$ python -q
>>> import numpy as np
>>> import numpy.linalg as la
>>> np.set_printoptions(precision=1, suppress=True, linewidth=160, floatmode="fixed")
>>> Y = np.array([[0, 1, 0, 3, 2, 0],
...     [0, 0, 1, 3, 1, 1],
...     [3, 2, 2, 0, 3, 2],
...     [2, 3, 0, 3, 3, 1],
...     [3, 2, 1, 3, 1, 0],
...     [3, 0, 0, 1, 1, 3]])
>>> F = np.triu(Y, 1)
>>> F
array([[0, 1, 0, 3, 2, 0],
       [0, 0, 1, 3, 1, 1],
       [0, 0, 0, 0, 3, 2],
       [0, 0, 0, 0, 3, 1],
       [0, 0, 0, 0, 0, 0],
       [0, 0, 0, 0, 0, 0]])
>>> # triangular
>>> Y = np.array([[3, -1], [-2, 1], [0, -1], [2, 0], [-1, -3], [-2, -1]])
>>> np.einsum("ik,kj->ij", F, Y)
array([[  2,  -5],
       [  3,  -5],
       [ -7, -11],
       [ -5, -10],
       [  0,   0],
       [  0,   0]])
>>> la.matrix_rank(np.vstack([F, Y.T]))
np.int64(6)
>>> np.vstack([F, Y.T]).shape
(8, 6)
>>> left, sigma = la.svd(F)
Traceback (most recent call last):
  File "<python-input-11>", line 1, in <module>
    left, sigma = la.svd(F)
    ^^^^^^^^^^^
ValueError: too many values to unpack (expected 2)
>>> left, sigma, Vt = la.svd(F, full_matrices=False)
>>> np.round(left.T @ left, 1) + 0
array([[1.0, 0.0, 0.0, 0.0, 0.0, 0.0],
       [0.0, 1.0, 0.0, 0.0, 0.0, 0.0],
       [0.0, 0.0, 1.0, 0.0, 0.0, 0.0],
       [0.0, 0.0, 0.0, 1.0, 0.0, 0.0],
       [0.0, 0.0, 0.0, 0.0, 1.0, 0.0],
       [0.0, 0.0, 0.0, 0.0, 0.0, 1.0]])
>>> np.abs(left[:, 0]).round(6).argmax()
np.int64(0)
>>> np.cumsum(sigma ** 2) / np.sum(sigma ** 2)
array([0.7, 1.0, 1.0, 1.0, 1.0, 1.0])
>>> np.abs(Vt[0])
array([0.0, 0.1, 0.1, 0.5, 0.8, 0.3])
>>> cov = F.T @ F
>>> la.svd(F, compute_uv=False) ** 2
array([33.9, 12.8,  2.1,  0.2,  0.0,  0.0])
>>> np.allclose(cov, cov.T)
True
>>> np.trace(cov), (F ** 2).sum()
(np.int64(49), np.int64(49))
>>> la.matrix_rank(cov)
np.int64(4)
>>> cov
array([[ 0,  0,  0,  0,  0,  0],
       [ 0,  1,  0,  3,  2,  0],
       [ 0,  0,  1,  3,  1,  1],
       [ 0,  3,  3, 18,  9,  3],
       [ 0,  2,  1,  9, 23, 10],
       [ 0,  0,  1,  3, 10,  6]])
>>> la.cond(cov) > 100
np.True_
>>> la.matrix_rank(cov, rtol=0.1)
np.int64(2)
>>> np.round(F @ la.pinv(F) @ F, 1) + 0
array([[0.0, 1.0, 0.0, 3.0, 2.0, 0.0],
       [0.0, 0.0, 1.0, 3.0, 1.0, 1.0],
       [0.0, 0.0, 0.0, 0.0, 3.0, 2.0],
       [0.0, 0.0, 0.0, 0.0, 3.0, 1.0],
       [0.0, 0.0, 0.0, 0.0, 0.0, 0.0],
       [0.0, 0.0, 0.0, 0.0, 0.0, 0.0]])
>>> np.abs(np.diag(la.qr(F)[1])) > 1e-9
array([False, False, False, False, False, False])
>>> Y = np.array([[-1, 0, 2], [0, 0, 0], [-2, 0, 0]])
>>> X = np.triu(Y)
>>> X
array([[-1,  0,  2],
       [ 0,  0,  0],
       [ 0,  0,  0]])
>>> np.sort(la.eigvals(X))
array([-1.0,  0.0,  0.0])
>>> np.prod(np.diag(X)), round(la.det(X), 1)
(np.int64(0), np.float64(0.0))
>>> X @ X
array([[ 1,  0, -2],
       [ 0,  0,  0],
       [ 0,  0,  0]])
>>> try:
...     la.inv(X)
... except la.LinAlgError as e:
...     print(e)
... 
Singular matrix
>>> la.matrix_rank(X - X[0, 0] * np.eye(3))
np.int64(2)
>>> P = np.triu(np.array([[0, 2, -2], [1, -1, -1], [-1, 1, 1]]), 1) + np.eye(3)
>>> Y = P @ X @ la.inv(P)
>>> round(float(la.det(Y)), 1)
0.0
>>> np.poly(Y)
array([1.0, 1.0, 0.0, 0.0])
>>> P @ X - X @ P
array([[ 0.0,  2.0, -2.0],
       [ 0.0,  0.0,  0.0],
       [ 0.0,  0.0,  0.0]])
>>> la.matrix_rank(Y)
np.int64(1)
>>> arr = np.load("a.npy")
>>> arr
array([[ 0,  2,  0,  1,  2],
       [-2,  0, -2,  4,  0],
       [ 0,  2,  0,  0, -2],
       [-1, -4,  0,  0,  0],
       [-2,  0,  2,  0,  0]])
>>> # rank 4
>>> [round(float(x), 1) for x in la.svd(arr, compute_uv=False)[:3]]
[5.0, 5.0, 2.8]
>>> f, g = arr[1], arr[3]
>>> f @ f
np.int64(24)
>>> f @ g
np.int64(2)
>>> pr = (f @ g) / (f @ f) * f
>>> round(la.norm(f + g) ** 2 + la.norm(f - g) ** 2, 1)
np.float64(82.0)
>>> np.outer(f, g)
array([[  2,   8,   0,   0,   0],
       [  0,   0,   0,   0,   0],
       [  2,   8,   0,   0,   0],
       [ -4, -16,   0,   0,   0],
       [  0,   0,   0,   0,   0]])
>>> g - pr
array([-0.8, -4.0,  0.2, -0.3,  0.0])
>>> la.matrix_rank(np.outer(f, g))
np.int64(1)
>>> np.kron(np.eye(2, dtype=int), arr)
array([[ 0,  2,  0,  1,  2,  0,  0,  0,  0,  0],
       [-2,  0, -2,  4,  0,  0,  0,  0,  0,  0],
       [ 0,  2,  0,  0, -2,  0,  0,  0,  0,  0],
       [-1, -4,  0,  0,  0,  0,  0,  0,  0,  0],
       [-2,  0,  2,  0,  0,  0,  0,  0,  0,  0],
       [ 0,  0,  0,  0,  0,  0,  2,  0,  1,  2],
       [ 0,  0,  0,  0,  0, -2,  0, -2,  4,  0],
       [ 0,  0,  0,  0,  0,  0,  2,  0,  0, -2],
       [ 0,  0,  0,  0,  0, -1, -4,  0,  0,  0],
       [ 0,  0,  0,  0,  0, -2,  0,  2,  0,  0]])
>>> np.round(la.eigvals(arr).sum().real, 1)
np.float64(-0.0)
>>> np.einsum("ii->", arr)
np.int64(0)
>>> np.round(np.poly(arr), 1) + 0
array([  1.0,   0.0,  33.0,   0.0, 200.0,   0.0])
